% python3 -q
>>> import numpy as np
>>> np.set_printoptions(suppress=True, linewidth=120)
>>> f = np.array([3, -2, 5, -3, 4])
>>> g = np.array([0, 1, 2, -2, 2, 2, 0])
>>> X = np.outer(f, g)
>>> X
array([[  0,   3,   6,  -6,   6,   6,   0],
       [  0,  -2,  -4,   4,  -4,  -4,   0],
       [  0,   5,  10, -10,  10,  10,   0],
       [  0,  -3,  -6,   6,  -6,  -6,   0],
       [  0,   4,   8,  -8,   8,   8,   0]])
>>> # looks like rank 1
>>> f, g = X[2], X[0]
>>> f @ f
np.int64(425)
>>> pr = (f @ g) / (f @ f) * f
>>> g - pr
array([0., 0., 0., 0., 0., 0., 0.])
>>> print(pr)
[ 0.  3.  6. -6.  6.  6.  0.]
>>> other = np.array([[1, -1, 0],
...     [-3, 3, -2],
...     [2, 0, 3],
...     [3, 0, 2],
...     [0, 0, -3],
...     [3, 0, -2],
...     [-1, 3, 1]])
>>> np.einsum("ij->j", X)
array([  0,   7,  14, -14,  14,  14,   0])
>>> np.linalg.matrix_rank(np.vstack([X, other.T]))
np.int64(4)
>>> np.vstack([X, other.T]).shape
(8, 7)
>>> other.T @ X.T
array([[  3,  -2,   5,  -3,   4],
       [  9,  -6,  15,  -9,  12],
       [-30,  20, -50,  30, -40]])
>>> np.einsum("ij,ij->i", X, X)
array([153,  68, 425, 153, 272])
>>> Uu, sigma, Vt = np.linalg.svd(X)
>>> evecs = Vt[:(sigma > 1e-8).sum()]
>>> rng = np.random.default_rng(9258)
>>> x0 = X[4] + -3 * X[2] + rng.integers(2) * np.eye(7)[5]
>>> print(x0)
[  0. -11. -22.  22. -22. -22.   0.]
>>> np.linalg.matrix_rank(np.vstack([X, x0]))
np.int64(1)
>>> np.round(evecs.T @ evecs, 2)
array([[ 0.  ,  0.  ,  0.  ,  0.  ,  0.  ,  0.  ,  0.  ],
       [ 0.  ,  0.06,  0.12, -0.12,  0.12,  0.12,  0.  ],
       [ 0.  ,  0.12,  0.24, -0.24,  0.24,  0.24,  0.  ],
       [ 0.  , -0.12, -0.24,  0.24, -0.24, -0.24,  0.  ],
       [ 0.  ,  0.12,  0.24, -0.24,  0.24,  0.24,  0.  ],
       [ 0.  ,  0.12,  0.24, -0.24,  0.24,  0.24,  0.  ],
       [ 0.  ,  0.  ,  0.  ,  0.  ,  0.  ,  0.  ,  0.  ]])
